In [1]: import numpy as np

In [2]: import numpy.linalg as la

In [3]: np.set_printoptions(suppress=True, linewidth=120)

In [4]: K = np.loadtxt("dump.csv", delimiter=",")

In [5]: print(K)
[[ -0.9  -0.3   0.6   1.    1.7  -0.9  -1.    1.6   1.7   0.5   8.    0.2   0.9]
 [ -0.6  -1.8  -0.8  -1.1   0.5  -0.1   0.2   1.5   0.   -0.1 -18.    0.2  -0.7]
 [ -0.3  -1.   -0.1   0.1  -0.5  -2.   -0.1  -0.5   1.8   1.5  -6.    0.7  -0.3]
 [  0.   -0.4   1.   -1.    0.4  -0.3   1.9   0.8  -0.7  -2.   -1.    1.2   1.4]
 [ -0.6  -0.9   0.1  -1.9   1.1   0.   -0.4  -1.   -0.3  -0.9   8.   -1.3   1.6]
 [ -0.6   0.4   0.4  -1.4  -0.4   0.9   1.1  -0.8   1.3  -0.3  -9.   -2.4   2.8]
 [  0.9   1.2   0.8  -0.3  -1.7   0.2  -2.1   0.5   0.7   0.   -4.    1.4   1.1]
 [  2.   -0.3   1.9  -0.3  -0.7  -2.1  -0.4   0.   -1.4  -0.2   2.    0.1   0.6]
 [  0.5   0.6   0.1   2.4   1.4   1.5  -0.8  -0.3   0.2   0.6  -1.    0.3  -0.4]
 [ -0.9  -0.9   1.8  -2.3   0.3  -1.1   0.6   0.5  -0.7  -1.1  12.   -0.6  -1.3]
 [  0.8   0.2  -1.2   1.7   0.1  -2.5  -0.8  -0.8   1.7  -0.3  -8.    0.4   0. ]
 [ -1.1  -1.5  -1.8   0.1  -1.    1.2  -0.7  -1.2   0.3   0.5   8.    0.9   0. ]]

In [6]: ang = np.radians(15)

In [7]: R = np.eye(13)

In [8]: R[10, 10] = R[6, 6] = np.cos(ang)

In [9]: R[10, 6], R[6, 10] = -np.sin(ang), np.sin(ang)

In [10]: Y = K @ R.T

In [11]: print(np.round(np.abs(Y - K).max(axis=0), 2))
[0.   0.   0.   0.   0.   0.   4.67 0.   0.   0.   0.68 0.   0.  ]

In [12]: print(np.round(la.svd(K, compute_uv=False), 2), np.round(la.svd(Y, compute_uv=False), 2))
[29.46  6.61  5.32  4.76  4.57  3.96  3.35  2.84  2.37  1.87  1.27  0.74] [29.46  6.61  5.32  4.76  4.57  3.96  3.35  2.84  2.37  1.87  1.27  0.74]

In [13]: print(np.round(K.sum(axis=0), 2))
[-0.8 -4.7  2.8 -3.   1.2 -5.2 -2.5  0.3  4.6 -1.8 -9.   1.1  5.7]

In [14]: print(K.shape)
(12, 13)

In [15]: print(np.count_nonzero(K))
149

In [16]: np.zeros(12, 13)
TypeError: Cannot interpret '13' as a data type


In [17]: print(np.round(K.mean(axis=0), 2))
[-0.07 -0.39  0.23 -0.25  0.1  -0.43 -0.21  0.03  0.38 -0.15 -0.75  0.09  0.48]

In [18]: print(np.abs(K).max())
18.0

In [19]: T = np.stack([K, 3 * K, K[::-1]])

In [20]: print(np.round(la.norm(T, axis=(1, 2)), 2))
[32.09 96.26 32.09]

In [21]: print(np.round(np.einsum("bij,cij->bc", T, T), 2))
[[1029.59 3088.77  355.28]
 [3088.77 9266.31 1065.84]
 [ 355.28 1065.84 1029.59]]

In [22]: print(la.matrix_rank(T.reshape(3, -1)))
2

In [23]: print(T.shape)
(3, 12, 13)

In [24]: rng = np.random.default_rng(87)

In [25]: mat = rng.normal(size=(24, 5))

In [26]: mat = 3 * mat / la.norm(mat, axis=1, keepdims=True)

In [27]: print(mat.round(2))
[[ 0.8  -0.21  0.79  2.55 -1.1 ]
 [-0.83  1.15  0.05  2.21 -1.45]
 [-1.19  0.04 -0.7   2.66  0.11]
 [-1.66  0.86 -2.01  1.05 -0.6 ]
 [-1.06 -0.48 -1.91 -1.23 -1.57]
 [ 1.25  1.47 -1.96 -1.21 -0.09]
 [ 1.98 -0.05 -0.13 -0.53 -2.19]
 [-0.14  0.5  -1.05  0.67  2.68]
 [-1.    0.98  1.32  0.11 -2.3 ]
 [ 2.55 -0.57  1.33 -0.06 -0.64]
 [-0.36  0.22  2.47  1.61 -0.35]
 [ 0.52 -1.96 -1.7   1.4   0.22]
 [-0.92  0.28 -0.11 -2.68 -0.93]
 [-0.75 -1.36 -2.02  1.14 -1.09]
 [ 0.49 -1.86 -2.1   0.88  0.34]
 [-2.1   1.38 -0.46  1.37  0.78]
 [-2.09 -0.22  1.06  1.78 -0.52]
 [ 1.63 -0.03 -1.71 -1.74  0.63]
 [-0.37  0.3   2.3   1.82  0.43]
 [-0.82 -1.59  0.79  1.12  1.98]
 [ 0.13 -0.76 -0.26 -0.4  -2.86]
 [-0.36  2.28  1.01 -0.09 -1.63]
 [ 1.39  0.64  1.81 -1.25  1.35]
 [ 1.47  1.08  1.86 -0.72 -1.3 ]]

In [28]: Y = mat / np.sqrt((mat ** 2).mean(axis=1, keepdims=True))

In [29]: print(la.matrix_rank(mat - mat.mean(axis=1, keepdims=True)))
4

In [30]: print(np.round(la.norm(Y, axis=1), 2))
[2.24 2.24 2.24 2.24 2.24 2.24 2.24 2.24 2.24 2.24 2.24 2.24 2.24 2.24 2.24 2.24 2.24 2.24 2.24 2.24 2.24 2.24 2.24
 2.24]

In [31]: print(Y[15].round(2))
[-1.56  1.03 -0.35  1.02  0.58]

In [32]: O, R = la.qr(mat)

In [33]: print(np.round(np.abs(np.diag(R)), 2))
[6.18 5.18 6.88 6.26 6.68]

In [34]: print(np.round(abs(R[0, 0]), 2), round(float(la.norm(mat[:, 0])), 2))
6.18 6.18

In [35]: print(R.round(2))
[[-6.18  0.62 -0.72  2.91  0.06]
 [ 0.   -5.18 -2.21  1.35  1.09]
 [ 0.    0.    6.88  1.57 -0.09]
 [ 0.    0.    0.   -6.26 -0.13]
 [ 0.    0.    0.    0.    6.68]]

In [36]: print(np.round(np.trace(O @ O.T), 2))
5.0

In [37]: x0 = np.array([5, -5, -4, 1, -3, 3, 5, 4, 3, -3, 3, -4, 2])

In [38]: print((K @ x0).argmax())
9

In [39]: print(np.round(K @ np.ones(13), 2))
[ 13.1 -20.8  -6.7   1.3   3.5  -8.   -1.3   1.2   5.1   6.3  -8.7   3.7]

In [40]: print(np.round(K @ (2 * x0), 2))
[ 35.6 -85.2 -47.   13.   48.2 -17.6 -42.2   1.2 -19.2  56.6 -50.2  54.8]

In [41]: print(la.norm(K @ x0) <= la.norm(K, 2) * la.norm(x0) + 1e-9)
True

In [42]: print(np.round(K @ x0, 2))
[ 17.8 -42.6 -23.5   6.5  24.1  -8.8 -21.1   0.6  -9.6  28.3 -25.1  27.4]

In [43]: print(np.round(np.einsum("ij,j->i", K, x0), 2))
[ 17.8 -42.6 -23.5   6.5  24.1  -8.8 -21.1   0.6  -9.6  28.3 -25.1  27.4]

In [44]: print(np.sign((K @ x0).round(6)))
[ 1. -1. -1.  1.  1. -1. -1.  1. -1.  1. -1.  1.]

In [45]: dist = la.norm(mat[:, None] - mat[None], axis=-1)

In [46]: print((dist + 1e9 * np.eye(24)).round(6).argmin(axis=1))
[ 1  2  1 15 12 17 20 19 21 23 18 14  4 11 11  2  2  5 10  7  6  8 23  9]

In [47]: print(dist.mean(axis=1).argmax())
22

In [48]: u = np.array([1, -1])

In [49]: print(np.round(np.correlate(mat[10], mat[13], "full"), 2))
[ 0.39 -0.65 -1.71  1.12 -2.8  -7.19 -3.33 -0.72  0.26]

In [50]: m1 = np.load("x.npy")

In [51]: print(m1.round(2))
[[0.09 0.18 0.   0.09 0.   0.18 0.   0.18 0.18 0.   0.09 0.  ]
 [0.15 0.08 0.   0.08 0.15 0.15 0.08 0.   0.08 0.08 0.15 0.  ]
 [0.   0.09 0.09 0.09 0.09 0.   0.09 0.18 0.09 0.09 0.   0.18]
 [0.13 0.   0.   0.2  0.07 0.13 0.07 0.07 0.   0.13 0.07 0.13]
 [0.   0.18 0.   0.   0.09 0.09 0.09 0.   0.18 0.18 0.09 0.09]
 [0.07 0.   0.07 0.13 0.07 0.2  0.   0.13 0.07 0.07 0.13 0.07]
 [0.08 0.   0.   0.17 0.08 0.08 0.25 0.   0.08 0.   0.08 0.17]
 [0.   0.11 0.11 0.11 0.06 0.11 0.11 0.11 0.06 0.   0.11 0.11]
 [0.06 0.12 0.   0.12 0.06 0.12 0.12 0.06 0.19 0.06 0.   0.06]
 [0.17 0.   0.17 0.08 0.   0.   0.17 0.17 0.   0.17 0.08 0.  ]
 [0.18 0.   0.09 0.09 0.09 0.09 0.18 0.09 0.09 0.   0.09 0.  ]
 [0.   0.22 0.11 0.22 0.22 0.   0.   0.   0.11 0.   0.   0.11]]

In [52]: print(np.round(la.matrix_power(m1, 2), 2))
[[0.09 0.07 0.04 0.12 0.08 0.14 0.08 0.09 0.1  0.05 0.1  0.06]
 [0.1  0.07 0.04 0.1  0.07 0.12 0.09 0.09 0.11 0.07 0.09 0.05]
 [0.05 0.1  0.06 0.13 0.1  0.07 0.1  0.06 0.09 0.06 0.06 0.1 ]
 [0.09 0.07 0.06 0.14 0.07 0.1  0.08 0.09 0.08 0.07 0.08 0.07]
 [0.1  0.07 0.05 0.11 0.09 0.09 0.11 0.06 0.1  0.08 0.08 0.05]
 [0.08 0.07 0.06 0.12 0.07 0.11 0.08 0.1  0.08 0.06 0.08 0.08]
 [0.08 0.08 0.03 0.15 0.09 0.1  0.11 0.05 0.1  0.05 0.07 0.1 ]
 [0.07 0.07 0.05 0.13 0.1  0.1  0.1  0.07 0.08 0.05 0.08 0.09]
 [0.08 0.08 0.03 0.13 0.08 0.12 0.1  0.07 0.1  0.07 0.08 0.08]
 [0.08 0.06 0.07 0.11 0.05 0.08 0.12 0.12 0.08 0.05 0.07 0.09]
 [0.07 0.08 0.03 0.12 0.06 0.12 0.11 0.09 0.11 0.05 0.08 0.09]
 [0.07 0.11 0.02 0.11 0.11 0.1  0.08 0.04 0.1  0.1  0.07 0.09]]

In [53]: print(np.round(m1.sum(axis=1), 2))
[1. 1. 1. 1. 1. 1. 1. 1. 1. 1. 1. 1.]

In [54]: print(np.round(la.matrix_power(m1, 100), 2))
[[0.08 0.08 0.05 0.12 0.08 0.11 0.09 0.08 0.09 0.06 0.08 0.08]
 [0.08 0.08 0.05 0.12 0.08 0.11 0.09 0.08 0.09 0.06 0.08 0.08]
 [0.08 0.08 0.05 0.12 0.08 0.11 0.09 0.08 0.09 0.06 0.08 0.08]
 [0.08 0.08 0.05 0.12 0.08 0.11 0.09 0.08 0.09 0.06 0.08 0.08]
 [0.08 0.08 0.05 0.12 0.08 0.11 0.09 0.08 0.09 0.06 0.08 0.08]
 [0.08 0.08 0.05 0.12 0.08 0.11 0.09 0.08 0.09 0.06 0.08 0.08]
 [0.08 0.08 0.05 0.12 0.08 0.11 0.09 0.08 0.09 0.06 0.08 0.08]
 [0.08 0.08 0.05 0.12 0.08 0.11 0.09 0.08 0.09 0.06 0.08 0.08]
 [0.08 0.08 0.05 0.12 0.08 0.11 0.09 0.08 0.09 0.06 0.08 0.08]
 [0.08 0.08 0.05 0.12 0.08 0.11 0.09 0.08 0.09 0.06 0.08 0.08]
 [0.08 0.08 0.05 0.12 0.08 0.11 0.09 0.08 0.09 0.06 0.08 0.08]
 [0.08 0.08 0.05 0.12 0.08 0.11 0.09 0.08 0.09 0.06 0.08 0.08]]

In [55]: print(np.round(np.sort(np.abs(la.eigvals(m1)))[::-1], 2))
[1.   0.27 0.27 0.23 0.23 0.14 0.14 0.14 0.14 0.1  0.1  0.03]

In [56]: pr = np.eye(12)[1]

In [57]: for _ in range(4):
    ...:     pr = pr @ m1
    ...:     print(pr.round(2))
    ...: 
[0.15 0.08 0.   0.08 0.15 0.15 0.08 0.   0.08 0.08 0.15 0.  ]
[0.1  0.07 0.04 0.1  0.07 0.12 0.09 0.09 0.11 0.07 0.09 0.05]
[0.08 0.07 0.05 0.12 0.07 0.11 0.1  0.08 0.09 0.06 0.08 0.07]
[0.08 0.08 0.05 0.12 0.08 0.11 0.09 0.08 0.09 0.06 0.08 0.08]

In [58]: W0 = np.load("out5.npy")

In [59]: print(W0)
[[ 2.  0.  1.  2.  3.  0.]
 [ 1.  2.  1.  0.  1.  2.]
 [ 0.  0.  2.  2.  2.  3.]
 [ 1.  2.  2.  2.  3.  1.]
 [ 0.  0.  0.  0.  1.  0.]
 [ 0.  0.  0.  0. -1.  1.]]

In [60]: T = np.stack([W0, -2 * W0, W0[::-1]])

In [61]: print((T @ W0.T).shape)
(3, 6, 6)

In [62]: print(la.matrix_rank(T.reshape(3, -1)))
2

In [63]: print(la.matrix_rank(T))
[6 6 6]

In [64]: M = np.load("run13.npy")

In [65]: print(M.round(2))
[[-0.06 -0.84 -0.36  0.2  -0.28  0.2   0.01]
 [ 0.4  -0.27  0.25 -0.07 -0.05 -0.54 -0.64]
 [ 0.23  0.17 -0.66 -0.16  0.37  0.32 -0.47]
 [ 0.34 -0.22  0.44 -0.57  0.04  0.56  0.07]
 [ 0.74  0.03 -0.26  0.06 -0.01 -0.25  0.56]
 [-0.29 -0.05 -0.33 -0.77 -0.21 -0.38  0.14]
 [-0.17 -0.37  0.08 -0.03  0.86 -0.22  0.21]]

In [66]: x0 = np.array([2, 3, 2, 6, 8, 8, 8])

In [67]: target = M @ x0

In [68]: print(target.round(2))
[-2.68 -9.77  0.47  2.75  3.84 -9.61  5.25]

In [69]: print(np.round(la.solve(M, target + M[:, 5]), 2))
[2. 3. 2. 6. 8. 9. 8.]

In [70]: print(np.round(la.solve(M, -2 * target), 2))
[ -4.  -6.  -4. -12. -16. -16. -16.]

In [71]: print(np.round((M - M.T) / 2, 2))
[[ 0.   -0.62 -0.29 -0.07 -0.51  0.25  0.09]
 [ 0.62  0.    0.04  0.07 -0.04 -0.25 -0.13]
 [ 0.29 -0.04  0.   -0.3   0.32  0.32 -0.27]
 [ 0.07 -0.07  0.3   0.   -0.01  0.67  0.05]
 [ 0.51  0.04 -0.32  0.01  0.   -0.02 -0.15]
 [-0.25  0.25 -0.32 -0.67  0.02  0.    0.18]
 [-0.09  0.13  0.27 -0.05  0.15 -0.18  0.  ]]

In [72]: la.determinant(M)
AttributeError: module 'numpy.linalg' has no attribute 'determinant'


In [73]: print(round(np.trace(M), 2))
-1.75

In [74]: print(np.allclose(M @ M.T, M.T @ M))
True

In [75]: Y = la.inv(M)

In [76]: print(np.round(M @ Y, 2) + 0)
[[1. 0. 0. 0. 0. 0. 0.]
 [0. 1. 0. 0. 0. 0. 0.]
 [0. 0. 1. 0. 0. 0. 0.]
 [0. 0. 0. 1. 0. 0. 0.]
 [0. 0. 0. 0. 1. 0. 0.]
 [0. 0. 0. 0. 0. 1. 0.]
 [0. 0. 0. 0. 0. 0. 1.]]

In [77]: x0 = np.array([0, -1, -1, -3, -1, 0, 0])

In [78]: print(np.round(M.T @ (M @ x0), 2) + 0)
[ 0. -1. -1. -3. -1.  0.  0.]

In [79]: A = np.loadtxt("mat.csv", delimiter=",")

In [80]: print(A)
[[1. 0. 0. 0. 0. 0. 0. 0. 0. 0. 0. 0. 0. 0. 0.]
 [2. 1. 0. 0. 0. 0. 0. 0. 0. 0. 0. 0. 0. 0. 0.]
 [1. 2. 1. 0. 0. 0. 0. 0. 0. 0. 0. 0. 0. 0. 0.]
 [4. 1. 0. 1. 0. 0. 0. 0. 0. 0. 0. 0. 0. 0. 0.]
 [5. 4. 2. 0. 1. 0. 0. 0. 0. 0. 0. 0. 0. 0. 0.]
 [1. 1. 1. 2. 4. 1. 0. 0. 0. 0. 0. 0. 0. 0. 0.]
 [4. 5. 5. 5. 4. 0. 1. 0. 0. 0. 0. 0. 0. 0. 0.]
 [1. 2. 5. 1. 5. 3. 1. 1. 0. 0. 0. 0. 0. 0. 0.]
 [2. 1. 1. 1. 5. 0. 4. 4. 1. 0. 0. 0. 0. 0. 0.]
 [4. 5. 4. 5. 3. 4. 3. 2. 5. 1. 0. 0. 0. 0. 0.]
 [4. 1. 3. 2. 0. 5. 0. 5. 4. 4. 1. 0. 0. 0. 0.]
 [1. 0. 0. 5. 3. 3. 1. 5. 1. 4. 2. 1. 0. 0. 0.]
 [2. 3. 4. 4. 4. 0. 2. 5. 3. 3. 2. 3. 1. 0. 0.]
 [0. 2. 1. 0. 3. 2. 4. 5. 3. 2. 2. 2. 2. 1. 0.]
 [0. 3. 1. 0. 1. 1. 4. 4. 5. 5. 3. 3. 1. 0. 1.]]

In [81]: u, g = A[13], A[3]

In [82]: print(u @ u)
85.0

In [83]: print(u @ g)
2.0

In [84]: pr = (u @ g) / (u @ u) * u

In [85]: print(np.round(la.norm(u + g) ** 2 + la.norm(u - g) ** 2, 2))
206.0

In [86]: print(round((g - pr) @ u, 2))
-0.0

In [87]: print(np.round(g - pr, 2))
[ 4.    0.95 -0.02  1.   -0.07 -0.05 -0.09 -0.12 -0.07 -0.05 -0.05 -0.05 -0.05 -0.02  0.  ]
